$ ipython --no-banner

In [1]: import numpy as np

In [2]: from numpy import linalg as LA

In [3]: np.set_printoptions(precision=1, suppress=True, linewidth=120)

In [4]: X = np.load("mat.npy")

In [5]: X
Out[5]: 
array([[-2,  6,  3, -4, -5, -4, -7,  5],
       [ 6, -2,  6,  3, -4, -5, -4, -7],
       [ 3,  6, -2,  6,  3, -4, -5, -4],
       [-4,  3,  6, -2,  6,  3, -4, -5],
       [-5, -4,  3,  6, -2,  6,  3, -4],
       [-4, -5, -4,  3,  6, -2,  6,  3],
       [-7, -4, -5, -4,  3,  6, -2,  6],
       [ 5, -7, -4, -5, -4,  3,  6, -2]])

In [6]: np.all(LA.eigvalsh(X) > 0)
Out[6]: np.False_

In [7]: Y = X / np.sqrt((X ** 2).mean(axis=1, keepdims=True))

In [8]: LA.matrix_rank(X - X.mean(axis=1, keepdims=True))
Out[8]: np.int64(7)

In [9]: X - X.mean(axis=1, keepdims=True)
Out[9]: 
array([[-1. ,  7. ,  4. , -3. , -4. , -3. , -6. ,  6. ],
       [ 6.9, -1.1,  6.9,  3.9, -3.1, -4.1, -3.1, -6.1],
       [ 2.6,  5.6, -2.4,  5.6,  2.6, -4.4, -5.4, -4.4],
       [-4.4,  2.6,  5.6, -2.4,  5.6,  2.6, -4.4, -5.4],
       [-5.4, -4.4,  2.6,  5.6, -2.4,  5.6,  2.6, -4.4],
       [-4.4, -5.4, -4.4,  2.6,  5.6, -2.4,  5.6,  2.6],
       [-6.1, -3.1, -4.1, -3.1,  3.9,  6.9, -1.1,  6.9],
       [ 6. , -6. , -3. , -4. , -3. ,  4. ,  7. , -1. ]])

In [10]: w, V = LA.eigh(X)

In [11]: print(LA.svd(X, compute_uv=False))
[22.1 17.6 15.2 12.8  8.8  6.7  5.7  1.7]

In [12]: LA.eigvalsh(X + 5 * np.eye(8))
Out[12]: array([-12.6,  -7.8,  -3.8,  -1.7,  -0.7,   3.3,  20.2,  27.1])

In [13]: LA.eigvalsh(X @ X)
Out[13]: array([  2.8,  32.3,  44.6,  77.5, 164. , 229.9, 308.7, 486.2])

In [14]: w, V = LA.eigh(X)

In [15]: x = np.array([5, 5, 5, 5, 1, 4, 5, 0])

In [16]: V * np.maximum(w, 0) @ V.T
Out[16]: 
array([[ 4.7,  3.2,  1.2, -2.1, -4.3, -4.2, -3.3,  0.4],
       [ 3.2,  4.9,  4.1,  1.7, -1.6, -4.1, -4.9, -3.3],
       [ 1.2,  4.1,  4.3,  3.3,  0.5, -2.5, -4.1, -4.2],
       [-2.1,  1.7,  3.3,  4.7,  3.6,  0.5, -1.6, -4.3],
       [-4.3, -1.6,  0.5,  3.6,  4.7,  3.3,  1.7, -2.1],
       [-4.2, -4.1, -2.5,  0.5,  3.3,  4.3,  4.1,  1.2],
       [-3.3, -4.9, -4.1, -1.6,  1.7,  4.1,  4.9,  3.2],
       [ 0.4, -3.3, -4.2, -4.3, -2.1,  1.2,  3.2,  4.7]])

In [17]: print(np.abs(X).sum(axis=1).max(), round(np.abs(w).max(), 1))
37 22.1

In [18]: A = np.load("w.npy")

In [19]: A
Out[19]: 
array([[ 1, -2,  4],
       [ 1, -1,  1],
       [ 1,  0,  0],
       [ 1,  1,  1],
       [ 1,  2,  4]])

In [20]: Y = np.c_[A[:, :2] @ np.array([[2, 5], [0, 1]]), np.array([-2, 2, -2, 6, -9])]

In [21]: Y
Out[21]: 
array([[ 2,  3, -2],
       [ 2,  4,  2],
       [ 2,  5, -2],
       [ 2,  6,  6],
       [ 2,  7, -9]])

In [22]: print(LA.matrix_rank(Y))
3

In [23]: LA.matrix_rank(np.c_[A, Y])
Out[23]: np.int64(4)

In [24]: u, v = Y[4], Y[0]

In [25]: u @ u
Out[25]: np.int64(134)

In [26]: u @ v
Out[26]: np.int64(43)

In [27]: p = (u @ v) / (u @ u) * u

In [28]: LA.matrix_rank(np.outer(u, v))
Out[28]: np.int64(1)

In [29]: v - p
Out[29]: array([1.4, 0.8, 0.9])

In [30]: x = np.array([2, 2, -2, -2, -2, 0, -2, 0])

In [31]: rhs = X @ x

In [32]: coef, lr = np.zeros(8), 1 / LA.norm(X, 2) ** 2

In [33]: for i in range(6):
    ...:     coef -= lr * X.T @ (X @ coef - rhs)
    ...:     if i % 2 == 0: print(i, round(LA.norm(X @ coef - rhs), 1))
    ...: 
0 33.4
2 16.5
4 11.8

In [34]: coef
Out[34]: array([ 2. ,  1.5, -0.9, -1.9, -1.7, -0.6, -1.6,  0.7])

In [35]: O, r_ = LA.qr(A)

In [36]: np.round(O.T @ O, 1) + 0
Out[36]: 
array([[1., 0., 0.],
       [0., 1., 0.],
       [0., 0., 1.]])

In [37]: O.shape, r_.shape
Out[37]: ((5, 3), (3, 3))

In [38]: round(float(abs(r_[0, 0])), 1), np.round(LA.norm(A[:, 0]), 1)
Out[38]: (2.2, np.float64(2.2))

In [39]: np.trace(O @ O.T)
Out[39]: np.float64(3.0)

In [40]: np.allclose(r_.T @ r_, A.T @ A)
Out[40]: True

In [41]: np.abs(np.diag(r_))
Out[41]: array([2.2, 3.2, 3.7])

In [42]: K = np.load("test12.npy")

In [43]: print(K)
[[ 2. -2.  0.  0.  0.  0.]
 [-2. -2. -2.  0.  0.  0.]
 [ 0. -2.  1. -2.  0.  0.]
 [ 0.  0. -2. -2. -2.  0.]
 [ 0.  0.  0. -2.  1. -2.]
 [ 0.  0.  0.  0. -2.  2.]]

In [44]: rank = LA.matrix_rank(K)

In [45]: rank
Out[45]: np.int64(5)

In [46]: ns = LA.svd(K)[2][rank:].T

In [47]: ns.shape
Out[47]: (6, 1)

In [48]: LA.matrix_rank(K.T @ K), LA.matrix_rank(K @ K.T)
Out[48]: (np.int64(5), np.int64(5))

In [49]: ns[:, 0] / ns[np.abs(ns[:, 0]).round(6).argmax(), 0]
Out[49]: array([ 0.2,  0.3, -0.5, -0.5,  1. ,  1. ])

In [50]: [int(LA.matrix_rank(K[:i])) for i in range(1, len(K) + 1)]
Out[50]: [1, 2, 3, 4, 5, 5]
